$ python -q
>>> import numpy as np
>>> np.set_printoptions(precision=2, suppress=True, linewidth=160)
>>> E = np.loadtxt("arr.csv", delimiter=",")
>>> E
array([[ 2., -2.,  0.,  1.],
       [-1.,  3.,  0., -1.],
       [ 2., -4.,  2.,  3.],
       [-2.,  4.,  0., -1.]])
>>> W1 = np.array([[-1, 2, -1, -1, -2, -1],
...     [-1, -2, -1, 2, 1, -2],
...     [-1, 2, 0, 0, 1, 1],
...     [2, -1, 2, 1, -2, -1]])
>>> c = np.array([-8, -3, 1, 5, -8, -5])
>>> hid = np.maximum(E @ W1 + c, 0)
>>> print(np.linalg.matrix_rank(hid))
4
>>> cent = np.array([[-2, 0, -2],
...     [-1, -1, 1],
...     [0, -2, 2],
...     [1, 1, 1],
...     [2, -2, -2],
...     [0, 1, 1]])
>>> hid @ cent
array([[ -4., -10.,  10.],
       [ 11.,  11.,  11.],
       [-10., -28.,  28.],
       [ 18.,  10.,  10.]])
>>> E.reshape(2, -1)
array([[ 2., -2.,  0.,  1., -1.,  3.,  0., -1.],
       [ 2., -4.,  2.,  3., -2.,  4.,  0., -1.]])
>>> E.ravel(order="F")
array([ 2., -1.,  2., -2., -2.,  3., -4.,  4.,  0.,  0.,  2.,  0.,  1., -1.,  3., -1.])
>>> T = E.reshape(4, 2, -1)
>>> T.sum(axis=1)
array([[ 2., -1.],
       [-1.,  2.],
       [ 4., -1.],
       [-2.,  3.]])
>>> T.transpose(1, 0, 2)
array([[[ 2., -2.],
        [-1.,  3.],
        [ 2., -4.],
        [-2.,  4.]],

       [[ 0.,  1.],
        [ 0., -1.],
        [ 2.,  3.],
        [ 0., -1.]]])
>>> np.einsum("ihd,jhd->hij", T, T).shape
(2, 4, 4)
>>> np.swapaxes(T, 1, 2)[1]
array([[-1.,  0.],
       [ 3., -1.]])
>>> print(T[:, 0])
[[ 2. -2.]
 [-1.  3.]
 [ 2. -4.]
 [-2.  4.]]
>>> F = np.load("layer9.npy")
>>> F
array([[0, 0, 0, 0, 0, 0, 0, 0, 0, 0, 0, 1, 0, 0],
       [0, 1, 0, 0, 0, 0, 0, 0, 0, 0, 0, 0, 0, 0],
       [0, 0, 0, 0, 0, 0, 1, 0, 0, 0, 0, 0, 0, 0],
       [0, 0, 0, 0, 0, 0, 0, 0, 0, 0, 0, 0, 1, 0],
       [0, 0, 0, 0, 0, 0, 0, 1, 0, 0, 0, 0, 0, 0],
       [1, 0, 0, 0, 0, 0, 0, 0, 0, 0, 0, 0, 0, 0],
       [0, 0, 1, 0, 0, 0, 0, 0, 0, 0, 0, 0, 0, 0],
       [0, 0, 0, 0, 1, 0, 0, 0, 0, 0, 0, 0, 0, 0],
       [0, 0, 0, 0, 0, 0, 0, 0, 0, 1, 0, 0, 0, 0],
       [0, 0, 0, 0, 0, 0, 0, 0, 0, 0, 0, 0, 0, 1],
       [0, 0, 0, 0, 0, 0, 0, 0, 0, 0, 1, 0, 0, 0],
       [0, 0, 0, 0, 0, 0, 0, 0, 1, 0, 0, 0, 0, 0],
       [0, 0, 0, 1, 0, 0, 0, 0, 0, 0, 0, 0, 0, 0],
       [0, 0, 0, 0, 0, 1, 0, 0, 0, 0, 0, 0, 0, 0]])
>>> q, evecs = np.linalg.qr(F[:, :11])[0], np.linalg.qr(F[:, 11:])[0]
>>> s = np.linalg.svd(q.T @ evecs, compute_uv=False)
>>> print(s)
[0. 0. 0.]
>>> print(np.degrees(np.arccos(s.clip(0, 1))))
[90. 90. 90.]
